>>> import numpy as np
>>> np.set_printoptions(suppress=True, linewidth=200)
>>> mat = np.loadtxt("arr.csv", delimiter=",")
>>> mat
array([[  0.09,   3.27,   4.6 ],
       [ -1.17,  -5.31,  -2.63],
       [  0.82,  -0.89,  -2.72],
       [  4.58,  13.11,   4.26],
       [  0.66,  -2.4 ,  -4.17],
       [  5.86,  19.36,   8.55],
       [ -0.94, -10.37,  -9.69],
       [ -0.94,  -1.73,   1.23],
       [ -6.91,  -4.25,  15.01],
       [ -3.15,   4.12,  14.89],
       [ -0.65,  -4.09,  -2.59]])
>>> idx = mat[:, 1] > np.median(mat[:, 1])
>>> u = mat[idx].mean(axis=0) - mat[~idx].mean(axis=0)
>>> u.round(2)
array([ 3.3 , 12.49,  6.39])
>>> t = np.radians(15)
>>> Rm = np.eye(3)
>>> Rm[1, 1] = Rm[0, 0] = np.cos(t)
>>> Rm[1, 0], Rm[0, 1] = -np.sin(t), np.sin(t)
>>> Rm.round(2)
array([[ 0.97,  0.26,  0.  ],
       [-0.26,  0.97,  0.  ],
       [ 0.  ,  0.  ,  1.  ]])
>>> out = mat @ Rm.T
>>> np.round(np.linalg.svd(mat, compute_uv=False), 2), np.round(np.linalg.svd(out, compute_uv=False), 2)
(array([33.25, 21.42,  0.71]), array([33.25, 21.42,  0.71]))
>>> q = Rm.astype(float).copy()
>>> for j in range(3):
...     q[:, j] -= q[:, :j] @ (q[:, :j].T @ q[:, j])
...     q[:, j] /= np.linalg.norm(q[:, j])
... 
>>> np.round(q.T @ Rm, 2) + 0
array([[1., 0., 0.],
       [0., 1., 0.],
       [0., 0., 1.]])
>>> np.round(q.T @ q, 2) + 0
array([[1., 0., 0.],
       [0., 1., 0.],
       [0., 0., 1.]])
>>> q.round(2)
array([[ 0.97,  0.26,  0.  ],
       [-0.26,  0.97,  0.  ],
       [ 0.  ,  0.  ,  1.  ]])
>>> W2 = mat[[8, 4]].astype(float)
>>> for _ in range(4):
...     idx = np.linalg.norm(mat[:, None] - W2, axis=-1).argmin(axis=1)
...     W2 = np.array([mat[idx == j].mean(axis=0) for j in range(2)])
... 
>>> idx
array([1, 1, 1, 1, 1, 1, 1, 1, 0, 0, 1])
>>> np.bincount(idx)
array([2, 9])
>>> W2.round(2)
array([[-5.03, -0.06, 14.95],
       [ 0.92,  1.22, -0.35]])
>>> x = np.array([-7, -1, 7])
>>> rhs = mat @ x
>>> beta, lr = np.zeros(3), 1 / np.linalg.norm(mat, 2) ** 2
>>> for i in range(25):
...     beta -= lr * mat.T @ (mat @ beta - rhs)
...     if i % 5 == 0: print(i, round(np.linalg.norm(mat @ beta - rhs), 2))
... 
0 109.66
5 7.94
10 2.63
15 2.57
20 2.57
>>> beta.round(2)
array([-3.86, -2.39,  8.07])
>>> m1 = np.array([[-0.6, -0.3, 1.0, 26.0],
...     [-1.7, -0.1, -1.5, 12.0],
...     [-0.2, 1.2, 0.9, -20.0]])
>>> m1
array([[ -0.6,  -0.3,   1. ,  26. ],
       [ -1.7,  -0.1,  -1.5,  12. ],
       [ -0.2,   1.2,   0.9, -20. ]])
>>> out = np.array([[1, 1, 1], [1, 0, 2]])
>>> W2 = np.kron(out, m1)
>>> np.linalg.matrix_rank(W2)
np.int64(6)
>>> W2
array([[ -0.6,  -0.3,   1. ,  26. ,  -0.6,  -0.3,   1. ,  26. ,  -0.6,  -0.3,   1. ,  26. ],
       [ -1.7,  -0.1,  -1.5,  12. ,  -1.7,  -0.1,  -1.5,  12. ,  -1.7,  -0.1,  -1.5,  12. ],
       [ -0.2,   1.2,   0.9, -20. ,  -0.2,   1.2,   0.9, -20. ,  -0.2,   1.2,   0.9, -20. ],
       [ -0.6,  -0.3,   1. ,  26. ,  -0. ,  -0. ,   0. ,   0. ,  -1.2,  -0.6,   2. ,  52. ],
       [ -1.7,  -0.1,  -1.5,  12. ,  -0. ,  -0. ,  -0. ,   0. ,  -3.4,  -0.2,  -3. ,  24. ],
       [ -0.2,   1.2,   0.9, -20. ,  -0. ,   0. ,   0. ,  -0. ,  -0.4,   2.4,   1.8, -40. ]])
>>> round(float(np.linalg.norm(W2, 2)), 2), round(np.linalg.norm(out, 2) * np.linalg.norm(m1, 2), 2)
(93.55, np.float64(93.55))
